$ ipython --no-banner

In [1]: import numpy as np

In [2]: np.set_printoptions(precision=3, suppress=True, linewidth=200, legacy="1.25")

In [3]: tidy = lambda a: np.round(a, 3) + 0

In [4]: F = np.loadtxt("dump.csv", delimiter=",")

In [5]: F
Out[5]: 
array([[ 33.,  10.,   4., -21.,   2., -40.,   4.,  -4.,   6., -13.,  31., -14.,   7.],
       [ 10.,   9.,  -3.,   3.,  -7.,  -5.,  -9., -11.,   4., -10.,  24.,   1.,   9.],
       [  4.,  -3.,  66., -30., -22., -11.,   6.,  16., -38.,  32., -15.,   7.,  36.],
       [-21.,   3., -30.,  35.,  -4.,  37., -18., -16.,  12., -11.,   6.,  13.,  -7.],
       [  2.,  -7., -22.,  -4.,  22., -11.,  14.,   8.,  14.,  -6., -13., -13., -26.],
       [-40.,  -5., -11.,  37., -11.,  57., -17.,  -7.,  -4.,   8., -20.,  23.,  -1.],
       [  4.,  -9.,   6., -18.,  14., -17.,  18.,  16.,  -2.,   8., -21., -11., -12.],
       [ -4., -11.,  16., -16.,   8.,  -7.,  16.,  18., -10.,  16., -29.,  -5.,  -6.],
       [  6.,   4., -38.,  12.,  14.,  -4.,  -2., -10.,  24., -22.,  16.,  -8., -20.],
       [-13., -10.,  32., -11.,  -6.,   8.,   8.,  16., -22.,  25., -31.,   6.,   9.],
       [ 31.,  24., -15.,   6., -13., -20., -21., -29.,  16., -31.,  66.,  -2.,  18.],
       [-14.,   1.,   7.,  13., -13.,  23., -11.,  -5.,  -8.,   6.,  -2.,  13.,  11.],
       [  7.,   9.,  36.,  -7., -26.,  -1., -12.,  -6., -20.,   9.,  18.,  11.,  35.]])

In [6]: Uu, sv, vt = np.linalg.svd(F)

In [7]: np.argmax(sv[:-1] / (sv[1:] + 1e-6)) + 1
Out[7]: 3

In [8]: tidy(sv)
Out[8]: array([161.91 , 141.256, 117.834,   0.   ,   0.   ,   0.   ,   0.   ,   0.   ,   0.   ,   0.   ,   0.   ,   0.   ,   0.   ])

In [9]: A2 = Uu[:, :3] @ np.diag(sv[:3]) @ vt[:3]

In [10]: np.linalg.matrix_rank(F, rtol=0.05)
Out[10]: 3

In [11]: tidy(np.abs(F - A2).max())
Out[11]: 0.0

In [12]: tidy(np.linalg.norm(F - A2, 2)), tidy(sv[3])
Out[12]: (0.0, 0.0)

In [13]: np.linalg.matrix_rank(A2)
Out[13]: 3

In [14]: W0 = np.load("run11.npy")

In [15]: W0
Out[15]: 
array([[ -5.,   0.,   0.,   0.],
       [ 14., -26.,  14.,   7.],
       [ 28., -42.,  23.,  14.],
       [  0.,   0.,   0.,  -5.]])

In [16]: tidy(np.linalg.norm(W0, 2) / np.linalg.norm(W0))
Out[16]: 0.994

In [17]: np.linalg.matrix_rank(W0, rtol=0.1)
Out[17]: 1

In [18]: np.argsort(-np.linalg.norm(W0, axis=0).round(6), kind="stable")[:3]
Out[18]: array([1, 0, 2])

In [19]: tidy(np.poly(W0))
Out[19]: array([   1.,   13.,   45.,  -25., -250.])

In [20]: tidy(np.linalg.det(W0[::-1]))
Out[20]: -250.0

In [21]: tidy(np.linalg.eigvals(W0).sum().real)
Out[21]: -13.0

In [22]: np.kron(np.eye(2, dtype=int), W0)
Out[22]: 
array([[ -5.,   0.,   0.,   0.,  -0.,   0.,   0.,   0.],
       [ 14., -26.,  14.,   7.,   0.,  -0.,   0.,   0.],
       [ 28., -42.,  23.,  14.,   0.,  -0.,   0.,   0.],
       [  0.,   0.,   0.,  -5.,   0.,   0.,   0.,  -0.],
       [ -0.,   0.,   0.,   0.,  -5.,   0.,   0.,   0.],
       [  0.,  -0.,   0.,   0.,  14., -26.,  14.,   7.],
       [  0.,  -0.,   0.,   0.,  28., -42.,  23.,  14.],
       [  0.,   0.,   0.,  -0.,   0.,   0.,   0.,  -5.]])

In [23]: np.einsum("ij,ji->", W0, W0)
Out[23]: 79.0

In [24]: A = np.load("data.npy")

In [25]: A
Out[25]: 
array([[ 3,  0, -1,  1,  0, -3,  0,  1],
       [ 1,  3,  0, -1,  1,  0, -3,  0],
       [ 0,  1,  3,  0, -1,  1,  0, -3],
       [-3,  0,  1,  3,  0, -1,  1,  0],
       [ 0, -3,  0,  1,  3,  0, -1,  1],
       [ 1,  0, -3,  0,  1,  3,  0, -1],
       [-1,  1,  0, -3,  0,  1,  3,  0],
       [ 0, -1,  1,  0, -3,  0,  1,  3]])

In [26]: Q, V = np.linalg.qr(A[:, :4])[0], np.linalg.qr(A[:, 4:])[0]

In [27]: sv = np.linalg.svd(Q.T @ V, compute_uv=False)

In [28]: tidy(np.degrees(np.arccos(sv.clip(0, 1))))
Out[28]: array([22.604, 55.902, 70.841, 77.573])

In [29]: (sv > 0.9).sum()
Out[29]: 1

In [30]: tidy(np.linalg.norm(Q @ Q.T - V @ V.T, 2))
Out[30]: 0.977
